% ipython --no-banner

In [1]: import numpy as np

In [2]: from numpy import linalg as LA

In [3]: np.set_printoptions(precision=3, suppress=True, linewidth=140)

In [4]: A = np.load("a.npy")

In [5]: A
Out[5]: 
array([[  3,   0,  -7,  -6,  -1,  -6,  -6,  -7,  -7,   2,   3],
       [  0,   6,  -6,  -7,   3,  -8,   3,  -7,  -4,  -9,   2],
       [  8,   7,   6,  -6,   1,   9,   8,  -8,  -5,   7,  -7],
       [  3,  18, -25, -27,   8, -30,   3, -28, -19, -25,   9]])

In [6]: Uu, sigma, VT = LA.svd(A)

In [7]: V = VT[:(sigma > 1e-8).sum()]

In [8]: rng = np.random.default_rng(607)

In [9]: vec = A[3] + 4 * A[1] + rng.integers(2) * np.eye(11)[4]

In [10]: vec
Out[10]: array([  3.,  42., -49., -55.,  21., -62.,  15., -56., -35., -61.,  17.])

In [11]: np.diag(V.T @ V)
Out[11]: array([0.172, 0.242, 0.256, 0.241, 0.06 , 0.36 , 0.441, 0.327, 0.226, 0.549, 0.127])

In [12]: rank = LA.matrix_rank(A)

In [13]: rank
Out[13]: np.int64(3)

In [14]: null = LA.svd(A)[2][rank:].T

In [15]: [int(LA.matrix_rank(np.delete(A, i, axis=0))) for i in range(4)]
Out[15]: [3, 3, 2, 3]

In [16]: [int(LA.matrix_rank(A[:, :j + 1])) for j in range(11)]
Out[16]: [1, 2, 3, 3, 3, 3, 3, 3, 3, 3, 3]

In [17]: def softmax(z):
    ...:     e = np.exp(z - z.max(axis=-1, keepdims=True))
    ...:     return e / e.sum(axis=-1, keepdims=True)
    ...: 

In [18]: np.round(softmax(A[0]), 3) + 0
Out[18]: array([0.41 , 0.02 , 0.   , 0.   , 0.008, 0.   , 0.   , 0.   , 0.   , 0.151, 0.41 ])

In [19]: softmax(A).sum(axis=1)
Out[19]: array([1., 1., 1., 1.])

In [20]: np.round(softmax(A[0] + -2), 3) + 0
Out[20]: array([0.41 , 0.02 , 0.   , 0.   , 0.008, 0.   , 0.   , 0.   , 0.   , 0.151, 0.41 ])

In [21]: np.round(softmax(10 * A[0]), 3) + 0
Out[21]: array([0.5, 0. , 0. , 0. , 0. , 0. , 0. , 0. , 0. , 0. , 0.5])

In [22]: scores = A @ A.T / np.sqrt(11)

In [23]: np.round(softmax(scores), 3) + 0
Out[23]: 
array([[0., 0., 0., 1.],
       [0., 0., 0., 1.],
       [0., 0., 1., 0.],
       [0., 0., 0., 1.]])

In [24]: softmax(scores).round(6).argmax(axis=1)
Out[24]: array([3, 3, 2, 3])

In [25]: arr = np.load("run16.npy")

In [26]: arr
Out[26]: 
array([[  1,  -3,   9, -27],
       [  1,  -2,   4,  -8],
       [  1,  -1,   1,  -1],
       [  1,   0,   0,   0],
       [  1,   1,   1,   1],
       [  1,   2,   4,   8]])

In [27]: LA.norm(arr, axis=1)
Out[27]: array([28.636,  9.22 ,  2.   ,  1.   ,  2.   ,  9.22 ])

In [28]: round(LA.norm(arr[4], 1), 3), np.round(LA.norm(arr[4], np.inf), 3)
Out[28]: (np.float64(4.0), np.float64(1.0))

In [29]: round(LA.norm(arr, "nuc"), 3)
Out[29]: np.float64(40.746)

In [30]: np.round(LA.norm(arr[4] - arr[2]), 3)
Out[30]: np.float64(2.828)

In [31]: np.round(LA.norm(arr, 2), 3)
Out[31]: np.float64(30.78)

In [32]: round(float(LA.norm(arr) ** 2 / LA.norm(arr, 2) ** 2), 3)
Out[32]: 1.054

In [33]: LA.matrix_rank(A, rtol=0.1)
Out[33]: np.int64(3)

In [34]: LA.cond(A) > 100
Out[34]: np.True_

In [35]: [round(float(x), 3) for x in LA.svd(A, compute_uv=False)[:3]]
Out[35]: [70.669, 22.76, 12.162]

In [36]: np.argsort(-LA.norm(A, axis=0).round(6), kind="stable")[:3]
Out[36]: array([5, 7, 3])

In [37]: q, V = LA.qr(arr[:, :3])[0], LA.qr(arr[:, 3:])[0]

In [38]: sigma = LA.svd(q.T @ V, compute_uv=False)

In [39]: round(LA.norm(q @ q.T - V @ V.T, 2), 3)
Out[39]: np.float64(1.0)

In [40]: np.degrees(np.arccos(sigma.clip(0, 1)))
Out[40]: array([15.942])

In [41]: (sigma > 0.9).sum()
Out[41]: np.int64(1)

In [42]: B = arr[0, 0] * arr[1:] - np.outer(arr[1:, 0], arr[0])

In [43]: B
Out[43]: 
array([[ 0,  1, -5, 19],
       [ 0,  2, -8, 26],
       [ 0,  3, -9, 27],
       [ 0,  4, -8, 28],
       [ 0,  5, -5, 35]])

In [44]: arr[:, 0] / arr[0, 0]
Out[44]: array([1., 1., 1., 1., 1., 1.])

In [45]: np.flatnonzero(~B.round(6).any(axis=1))
Out[45]: array([], dtype=int64)

In [46]: LA.matrix_rank(B), LA.matrix_rank(arr)
Out[46]: (np.int64(3), np.int64(4))

In [47]: m1 = np.load("test18.npy")

In [48]: m1
Out[48]: 
array([[ -2.38 , -28.52 ,   3.652,   9.494,   5.803,  -6.519,  -5.557,  -1.294,   2.7  ],
       [ -0.539,   5.222,   0.797,  -7.452,   1.57 ,  -0.736, -12.736,   1.545,   1.36 ],
       [ -0.881, -12.284,  -0.197,  -1.92 ,  -7.444,  10.944, -28.59 ,   0.172,  -0.321],
       [ -2.101,   0.168,  -1.858,   7.108, -11.474,  -0.481, -26.39 ,   0.218,   0.912],
       [ -3.388,  -4.729,   1.296,   2.466,   1.998,  10.721, -27.844,  -1.228,  -0.255],
       [  0.454, -48.647,  -0.45 ,  -0.414,   2.687,  -3.371, -25.103,  -1.586,  -0.629],
       [ -0.879,   4.681,   2.35 ,  -0.332,  10.073,   9.5  ,  21.603,   0.579,   1.789],
       [  3.467,  15.014,   3.144,   4.961,  -5.772,  -3.127,   8.344,  -1.767,  -0.034],
       [ -3.624,   7.551,   3.377,   1.959,   3.51 , -14.792, -14.245,  -2.877,  -1.238],
       [ -1.046,  21.257,   7.491,  -2.168,  -0.621,   5.949,   9.893,  -3.422,  -0.72 ],
       [ -2.28 , -29.749,  -0.637,  -2.176,   0.511,   3.808,  18.039,  -0.489,   0.336],
       [ -1.063,  20.423,   1.472,  -8.212,   1.642,  -2.196,   7.548,  -1.975,  -0.983],
       [ -5.12 ,  -1.261,  -1.434,   7.244,   4.518,  -0.862,  -8.974,  -2.288,  -2.217],
       [  1.134,  18.594,  -0.733,   1.825, -19.856,  -3.545,  -3.017,   2.354,  -0.59 ],
       [ -1.58 ,   0.732,   0.051,  -6.936,   5.909,  11.177,  14.14 ,   0.268,   0.489],
       [  4.048,  -1.74 ,  -2.503,   3.977,   1.174,  -5.493,  31.258,  -1.785,   0.648],
       [  3.279,   2.553,   0.604, -12.799,  -2.903,  -2.415,   5.875,  -0.901,  -0.499],
       [ -0.658,   6.889,   6.281,  -3.394,  -5.218, -10.239, -14.832,  -1.65 ,  -0.487],
       [ -1.371,   5.882,   4.299,   5.178,   5.368,  12.015,   4.644,   1.169,  -0.755],
       [  0.386, -26.713,  -4.563,  -3.3  ,  -1.858, -12.227,   5.59 ,  -3.364,   0.091]])

In [49]: cen = m1 - m1.mean(axis=0)

In [50]: Uu, sigma, VT = LA.svd(cen, full_matrices=False)

In [51]: sigma ** 2 / (sigma ** 2).sum()
Out[51]: array([0.493, 0.323, 0.087, 0.044, 0.039, 0.007, 0.003, 0.002, 0.001])

In [52]: sigma
Out[52]: array([87.279, 70.61 , 36.566, 26.161, 24.609, 10.484,  7.217,  6.015,  3.386])

In [53]: VT[0] * np.sign(VT[0, np.abs(VT[0]).argmax()])
Out[53]: array([ 0.036,  0.785,  0.046, -0.061, -0.004,  0.051,  0.611,  0.005, -0.005])

In [54]: LA.matrix_rank(cen)
Out[54]: np.int64(9)

In [55]: B = np.array([[1, 1, 1, 4, 8, 7, 3, 8, 4],
    ...:     [4, 6, 1, 0, 1, 5, 4, 4, 2],
    ...:     [3, 9, 6, 8, 3, 1, 6, 9, 0],
    ...:     [1, 6, 0, 1, 6, 5, 7, 4, 8]])

In [56]: data = B.T @ B

In [57]: data
Out[57]: 
array([[ 27,  58,  23,  29,  27,  35,  44,  55,  20],
       [ 58, 154,  61,  82,  77,  76, 123, 137,  64],
       [ 23,  61,  38,  52,  27,  18,  43,  66,   6],
       [ 29,  82,  52,  81,  62,  41,  67, 108,  24],
       [ 27,  77,  27,  62, 110,  94,  88, 119,  82],
       [ 35,  76,  18,  41,  94, 100,  82, 105,  78],
       [ 44, 123,  43,  67,  88,  82, 110, 122,  76],
       [ 55, 137,  66, 108, 119, 105, 122, 177,  72],
       [ 20,  64,   6,  24,  82,  78,  76,  72,  84]])

In [58]: ang = np.radians(72)

In [59]: Rm = np.eye(4)

In [60]: Rm[0, 0] = Rm[1, 1] = np.cos(ang)

In [61]: Rm[0, 1], Rm[1, 0] = -np.sin(ang), np.sin(ang)

In [62]: Rm
Out[62]: 
array([[ 0.309, -0.951,  0.   ,  0.   ],
       [ 0.951,  0.309,  0.   ,  0.   ],
       [ 0.   ,  0.   ,  1.   ,  0.   ],
       [ 0.   ,  0.   ,  0.   ,  1.   ]])

In [63]: B = arr @ Rm.T

In [64]: np.round(LA.det(Rm), 3), np.round(np.trace(Rm), 3)
Out[64]: (np.float64(1.0), np.float64(2.618))
